$ python -q
>>> import numpy as np
>>> from numpy import linalg as LA
>>> np.set_printoptions(precision=3, suppress=True, linewidth=200, sign=" ")
>>> def rd(a):
...     return np.round(a, 3) + 0
... 
>>> m1 = np.loadtxt("data.csv", delimiter=",")
>>> m1
array([[ 0.1,  0.3],
       [ 0.3,  0.9]])
>>> # symmetric
>>> ev, vecs = LA.eigh(m1)
>>> vec = np.array([-1, -2])
>>> (np.sign(vecs[:, -1].round(6)) == np.sign(vecs[0, -1].round(6))).astype(int)
array([ 1,  1])
>>> rd(vecs * np.maximum(ev, 0) @ vecs.T)
array([[ 0.1,  0.3],
       [ 0.3,  0.9]])
>>> rd(LA.eigvalsh(m1[1:, 1:]))
array([ 0.9])
>>> rd(np.trace(LA.pinv(m1) @ m1))
np.float64(1.0)
>>> np.unique(m1.round(6), axis=0).shape
(2, 2)
>>> np.allclose(m1[:-1].T @ LA.lstsq(m1[:-1].T, m1[-1])[0], m1[-1])
True
>>> K = np.load("a.npy")
>>> K
array([[-1,  1, -1,  2,  0, -1],
       [-2,  1,  0, -1,  0, -1],
       [ 2,  2,  1,  2, -2, -2],
       [ 2, -2,  2, -1,  2,  0],
       [ 2,  2,  0,  1,  1,  2],
       [-1,  2, -1, -1,  1,  2]])
>>> def softmax(z):
...     e = np.exp(z - z.max(axis=-1, keepdims=True))
...     return e / e.sum(axis=-1, keepdims=True)
... 
>>> rd(softmax(K).sum(axis=1))
array([ 1.,  1.,  1.,  1.,  1.,  1.])
>>> rd(softmax(10 * K[4]))
array([ 0.333,  0.333,  0.   ,  0.   ,  0.   ,  0.333])
>>> att = K @ K.T / np.sqrt(6)
>>> softmax(att).round(6).argmax(axis=1)
array([ 0,  1,  2,  3,  4,  5])
>>> rd(softmax(att)[4] @ K)
array([ 1.881,  1.978, -0.014,  0.937,  0.954,  1.917])
>>> out = np.array([[0.2, 0.9], [0.3, -1.2], [-0.6, -0.8], [-0.4, -1.2], [1.1, -0.5]])
>>> Z = np.array([[-0.5, 0.1, -0.4, -0.7], [-0.8, -1.8, 0.3, 0.5]])
>>> E = out @ Z
>>> rd(E)
array([[-0.82, -1.6 ,  0.19,  0.31],
       [ 0.81,  2.19, -0.48, -0.81],
       [ 0.94,  1.38,  0.  ,  0.02],
       [ 1.16,  2.12, -0.2 , -0.32],
       [-0.15,  1.01, -0.59, -1.02]])
>>> rd(np.abs(LA.svd(K)[2][-1]))
array([ 0.429,  0.046,  0.706,  0.355,  0.158,  0.406])
>>> LA.cond(K) > 100
np.False_
>>> out = LA.inv(K)
>>> rd(LA.cond(K))
np.float64(46.663)
>>> rd(LA.slogdet(K)[0])
np.float64(-1.0)
>>> rd(LA.det(K) * out)
array([[ -24.,   84.,  -50.,  -40.,   86., -106.],
       [  -3.,   -1.,  -12.,   -5.,    5.,  -19.],
       [  52., -136.,   70.,   56., -148.,  176.],
       [  10.,  -58.,   40.,   32.,  -78.,   94.],
       [ -26.,   22.,  -12.,  -28.,   28.,  -42.],
       [  35.,  -65.,   48.,   43.,  -89.,   99.]])
>>> rng = np.random.default_rng(492)
>>> lab = rng.permutation(6)
>>> lab
array([ 4,  2,  3,  5,  0,  1])
>>> out = K[lab][:, lab]
>>> rd(np.sort(np.abs(LA.eigvals(out))))
array([ 0.207,  2.487,  2.487,  3.011,  3.011,  3.962])
>>> np.trace(out)
np.int64(3)
>>> np.diag(out)
array([ 1,  1, -1,  2, -1,  1])
>>> out
array([[ 1,  0,  1,  2,  2,  2],
       [-2,  1,  2, -2,  2,  2],
       [ 2,  2, -1,  0,  2, -2],
       [ 1, -1, -1,  2, -1,  2],
       [ 0, -1,  2, -1, -1,  1],
       [ 0,  0, -1, -1, -2,  1]])
>>> feats = np.array([[1, -3, 2, 1, -3, 2],
...     [-3, -2, 1, -3, -2, 1],
...     [-2, -1, 0, -2, -1, 0],
...     [3, -9, 6, 2, -6, 4],
...     [-9, -6, 3, -6, -4, 2],
...     [-6, -3, 0, -4, -2, 0]])
>>> np.argsort(-LA.norm(feats, axis=0).round(6), kind="stable")[:3]
array([ 0,  1,  3])
>>> rd(LA.norm(feats, 2) / LA.norm(feats))
np.float64(0.81)
>>> LA.matrix_rank(feats, rtol=0.1)
np.int64(2)
>>> LA.cond(feats) > 100
np.True_
>>> left, sv, vt = LA.svd(feats, full_matrices=False)
>>> rd(sv / sv[0])
array([ 1.   ,  0.717,  0.069,  0.067,  0.048,  0.005])
>>> (sv > 1e-8).sum()
np.int64(6)
>>> np.abs(left[:, 0]).round(6).argmax()
np.int64(4)
>>> rd(sv)
array([ 18.016,  12.911,   1.24 ,   1.206,   0.865,   0.083])
>>> rd(np.abs(vt[0]))
array([ 0.437,  0.613,  0.319,  0.308,  0.432,  0.225])
>>> rd(np.sqrt((sv ** 2).sum())), rd(LA.norm(feats))
(np.float64(22.249), np.float64(22.249))
>>> np.allclose(left * sv @ vt, feats)
True
>>> np.allclose(feats @ feats.T, feats.T @ feats)
False
>>> (feats + feats.T) / 2
array([[ 1., -3.,  0.,  2., -6., -2.],
       [-3., -2.,  0., -6., -4., -1.],
       [ 0.,  0.,  0.,  2.,  1.,  0.],
       [ 2., -6.,  2.,  2., -6.,  0.],
       [-6., -4.,  1., -6., -4.,  0.],
       [-2., -1.,  0.,  0.,  0.,  0.]])
>>> LA.matrix_power(feats, 3)
array([[  65, -247,  169,   50, -190,  130],
       [-247, -247,  182, -190, -190,  140],
       [-169, -182,  130, -130, -140,  100],
       [ 150, -570,  390,  115, -437,  299],
       [-570, -570,  420, -437, -437,  322],
       [-390, -420,  300, -299, -322,  230]])
>>> left, sv, vt = LA.svd(feats)
>>> np.argmax(sv[:-1] / (sv[1:] + 1e-6)) + 1
np.int64(2)
>>> rd(sv)
array([ 18.016,  12.911,   1.24 ,   1.206,   0.865,   0.083])
>>> out = left[:, :2] @ np.diag(sv[:2]) @ vt[:2]
>>> LA.matrix_rank(out)
np.int64(2)
>>> r0 = np.array([-2, 2])
>>> np.polyval(r0, feats[0])
array([ 0,  8, -2,  0,  8, -2])
>>> np.array([np.convolve(row, r0, "same") for row in feats])
array([[ -2,   8, -10,   2,   8, -10],
       [  6,  -2,  -6,   8,  -2,  -6],
       [  4,  -2,  -2,   4,  -2,  -2],
       [ -6,  24, -30,   8,  16, -20],
       [ 18,  -6, -18,  18,  -4, -12],
       [ 12,  -6,  -6,   8,  -4,  -4]])
>>> np.correlate(feats[0], feats[1], "full")
array([  1,  -5,   5,   7, -16,  10,  11, -17,   5,   5,  -6])
>>> np.convolve(feats[0], r0)
array([ -2,   8, -10,   2,   8, -10,   4])
>>> W0 = np.array([[0, 0, 9, 0, 0],
...     [0, 0, 0, 0, -4],
...     [0, 9, 0, 0, 0],
...     [0, 0, 0, 8, 0],
...     [1, 0, 0, 0, 0]])
>>> # 2 blocks once reordered
>>> out = np.array([[2, 3], [2, 2], [-2, -1], [-1, 2], [2, -3], [3, -3]])
>>> feats @ out
array([[ -9,   0],
       [-10, -17],
       [ -6,  -9],
       [-26,  -5],
       [-32, -48],
       [-18, -26]])
>>> np.einsum("ij,ij->i", feats, feats)
array([  28,   28,   10,  182,  182,   65])
>>> np.einsum("ik,kj->ji", feats, out)
array([[ -9, -10,  -6, -26, -32, -18],
       [  0, -17,  -9,  -5, -48, -26]])
>>> arr = np.maximum(np.array([[1],
...     [-4],
...     [-3],
...     [-3],
...     [4],
...     [0],
...     [0],
...     [1],
...     [-2],
...     [5],
...     [2],
...     [-2],
...     [-3],
...     [-4],
...     [1],
...     [0],
...     [-2],
...     [-4],
...     [-3],
...     [5],
...     [0],
...     [-5],
...     [-5],
...     [5],
...     [0],
...     [0]]) @ np.array([[-6, -7, 5, 4]]) + np.array([-1, 0, 0, -2]), 0)
>>> arr
array([[  0,   0,   5,   2],
       [ 23,  28,   0,   0],
       [ 17,  21,   0,   0],
       [ 17,  21,   0,   0],
       [  0,   0,  20,  14],
       [  0,   0,   0,   0],
       [  0,   0,   0,   0],
       [  0,   0,   5,   2],
       [ 11,  14,   0,   0],
       [  0,   0,  25,  18],
       [  0,   0,  10,   6],
       [ 11,  14,   0,   0],
       [ 17,  21,   0,   0],
       [ 23,  28,   0,   0],
       [  0,   0,   5,   2],
       [  0,   0,   0,   0],
       [ 11,  14,   0,   0],
       [ 23,  28,   0,   0],
       [ 17,  21,   0,   0],
       [  0,   0,  25,  18],
       [  0,   0,   0,   0],
       [ 29,  35,   0,   0],
       [ 29,  35,   0,   0],
       [  0,   0,  25,  18],
       [  0,   0,   0,   0],
       [  0,   0,   0,   0]])
>>> left, sv, vt = LA.svd(arr)
>>> np.argmax(sv[:-1] / (sv[1:] + 1e-6)) + 1
np.int64(2)
>>> out = left[:, :2] @ np.diag(sv[:2]) @ vt[:2]
>>> rd(LA.norm(arr - out) / LA.norm(arr))
np.float64(0.02)
>>> rd(LA.norm(arr - out, 2)), rd(sv[2])
(np.float64(2.384), np.float64(2.384))
>>> cen = (arr - arr.mean(axis=0)) / arr.std(axis=0)
>>> np.argwhere(np.abs(cen) > 2)
array([[  9,   2],
       [  9,   3],
       [ 19,   2],
       [ 19,   3],
       [ 23,   2],
       [ 23,   3]])
>>> rd(cen.std(axis=0))
array([ 1.,  1.,  1.,  1.])
>>> beta = LA.lstsq(np.delete(cen, 1, axis=1), cen[:, 1])[0]
>>> rd(beta)
array([ 0.996, -0.051,  0.045])
>>> rd(1 - np.var(cen[:, 1] - np.delete(cen, 1, axis=1) @ beta))
np.float64(1.0)
>>> M = np.load("x.npy")
>>> M
array([[ 0,  1,  0,  0,  0],
       [ 1,  0,  0,  0,  0],
       [ 0,  0,  0,  0,  1],
       [ 0,  0,  0,  0,  0],
       [ 0,  0,  1,  0,  0]])
>>> # looks like rank 4
>>> np.argwhere(np.triu(M))
array([[ 0,  1],
       [ 2,  4]])
>>> np.trace(M @ M @ M) // 6
np.int64(0)
>>> M.sum(axis=0)
array([ 1,  1,  1,  0,  1])
>>> low = np.diag(M.sum(axis=1)) - M
>>> LA.matrix_rank(low)
np.int64(2)
>>> t = np.radians(120)
>>> R = np.eye(5)
>>> R[0, 0] = R[2, 2] = np.cos(t)
>>> R[0, 2], R[2, 0] = -np.sin(t), np.sin(t)
>>> rd(R)
array([[-0.5  ,  0.   , -0.866,  0.   ,  0.   ],
       [ 0.   ,  1.   ,  0.   ,  0.   ,  0.   ],
       [ 0.866,  0.   , -0.5  ,  0.   ,  0.   ],
       [ 0.   ,  0.   ,  0.   ,  1.   ,  0.   ],
       [ 0.   ,  0.   ,  0.   ,  0.   ,  1.   ]])
>>> out = M @ R.T
>>> rd(LA.det(R)), rd(np.trace(R))
(np.float64(1.0), np.float64(2.0))
